In [1]: import numpy as np

In [2]: from numpy import linalg as LA

In [3]: np.set_printoptions(suppress=True, linewidth=120)

In [4]: rd = lambda a: np.round(a, 1) + 0

In [5]: J = np.loadtxt("data.csv", delimiter=",")

In [6]: J
Out[6]: 
array([[ 5. ,  1.1,  5.8,  0.1],
       [ 4.6,  1. ,  5.9,  0.3],
       [ 4.7,  0.9,  6. ,  0.4],
       [ 4.9,  1.1,  5.8, -0.2],
       [ 4.6,  1. ,  6. ,  0.2],
       [ 5.2,  0.9,  6.1, -0.5],
       [ 4.9,  0.9,  6.3, -0.2],
       [ 5.2,  0.8,  6.1,  0.2],
       [ 5.3,  1. ,  5.7,  0. ],
       [ 4.6,  0.8,  6.3, -0.1],
       [ 5. ,  0.9,  5.9,  0. ],
       [ 5.4,  1.3,  5.5,  0.2],
       [ 4.5,  1.2,  6.6,  0.1],
       [ 7. ,  3.3,  8. ,  8.1],
       [ 7.7,  3.1,  7.6,  8.5],
       [ 6.9,  2.8,  7.8,  8.2],
       [ 6.9,  3.4,  7.9,  7.5],
       [ 7.3,  3.4,  8.4,  8.3],
       [ 7.5,  3.2,  7.9,  7.7],
       [ 6.7,  2.9,  7.8,  8.3],
       [ 6.5,  2.7,  8.1,  8.2],
       [ 7.5,  3.2,  7.6,  8.3],
       [ 7. ,  3.6,  8.2,  9.1],
       [ 7.3,  3.4,  7.9,  7.9],
       [ 6.6,  2.6,  7.7,  8.1],
       [ 7.1,  3.3,  7.9,  7.9]])

In [7]: x = np.array([-1, 5, -5, 1])

In [8]: target = J @ x

In [9]: rd(LA.pinv(J) @ J)
Out[9]: 
array([[1., 0., 0., 0.],
       [0., 1., 0., 0.],
       [0., 0., 1., 0.],
       [0., 0., 0., 1.]])

In [10]: rng = np.random.default_rng(77)

In [11]: target = target + 0.1 * rng.normal(size=26)

In [12]: rd(target)
Out[12]: 
array([-28.4, -28.9, -29.5, -28.8, -29.3, -31.7, -32.1, -31.4, -29. , -32.3, -30. , -26. , -31.4, -22.3, -21.9, -23.8,
       -21.8, -24.1, -23.3, -22.8, -25.5, -21.3, -20.9, -22.1, -24.1, -22.2])

In [13]: coef, *_ = LA.lstsq(J, target)

In [14]: rd(LA.norm(target - J @ coef))
Out[14]: np.float64(0.5)

In [15]: coef.round()
Out[15]: array([-1.,  5., -5.,  1.])

In [16]: A2 = np.array([[2, -2], [2, 2], [1, 2], [0, 1]])

In [17]: LA.matrix_rank(J @ A2)
Out[17]: np.int64(2)

In [18]: np.vstack([J, A2.T]).shape
Out[18]: (28, 4)

In [19]: rd(np.einsum("ij->j", J))
Out[19]: array([155.9,  53.8, 180.8, 106.6])

In [20]: LA.matrix_rank(np.vstack([J, A2.T]))
Out[20]: np.int64(4)

In [21]: x = np.array([3, -1, 1, -1])

In [22]: target = J @ x

In [23]: coef, lr = np.zeros(4), 1 / LA.norm(J, 2) ** 2

In [24]: for i in range(10):
    ...:     coef -= lr * J.T @ (J @ coef - target)
    ...:     if i % 2 == 0: print(i, round(LA.norm(J @ coef - target), 1))
    ...: 
0 32.3
2 27.4
4 23.3
6 19.8
8 16.9

In [25]: rd(coef)
Out[25]: array([ 1.3,  0.2,  1.6, -0.3])

In [26]: rd(LA.cond(J))
Out[26]: np.float64(52.3)

In [27]: rd(LA.norm(J))
Out[27]: np.float64(57.1)

In [28]: np.count_nonzero(J)
Out[28]: np.int64(102)

In [29]: np.unravel_index(np.abs(J).argmax(), J.shape)
Out[29]: (np.int64(22), np.int64(3))

In [30]: d = LA.norm(J[:, None] - J[None], axis=-1)

In [31]: d[11].round(6).argsort(kind="stable")[:4]
Out[31]: array([11,  8,  0, 10])

In [32]: rd(LA.norm(J - J.mean(axis=0), axis=1))
Out[32]: 
array([4.4, 4.3, 4.2, 4.7, 4.4, 4.9, 4.6, 4.3, 4.5, 4.7, 4.5, 4.3, 4.4, 4.4, 4.9, 4.3, 3.9, 4.8, 4.2, 4.4, 4.3, 4.6,
       5.5, 4.3, 4.1, 4.3])

In [33]: rd(LA.norm(J, axis=1))
Out[33]: 
array([ 7.7,  7.6,  7.7,  7.7,  7.6,  8.1,  8. ,  8.1,  7.8,  7.8,  7.8,  7.8,  8.1, 13.8, 14.1, 13.5, 13.3, 14.3,
       13.7, 13.5, 13.5, 13.9, 14.6, 13.8, 13.2, 13.6])

In [34]: F = np.load("x.npy")

In [35]: F
Out[35]: 
array([[1, 0, 0, 0, 0],
       [2, 1, 0, 0, 0],
       [0, 1, 1, 0, 0],
       [2, 2, 1, 1, 0],
       [3, 3, 3, 2, 1]])

In [36]: A2 = F + rng.integers(-2, 3, (5, 1)) @ rng.integers(-2, 3, (1, 5))

In [37]: A2
Out[37]: 
array([[ 3, -2,  0, -1,  2],
       [ 6, -3,  0, -2,  4],
       [-4,  5,  1,  2, -4],
       [ 4,  0,  1,  0,  2],
       [ 3,  3,  3,  2,  1]])

In [38]: np.abs(A2 - F).sum(axis=1)
Out[38]: array([ 7, 14, 14,  7,  0])

In [39]: rd(LA.svd(A2 - F, compute_uv=False))
Out[39]: array([11.4,  0. ,  0. ,  0. ,  0. ])
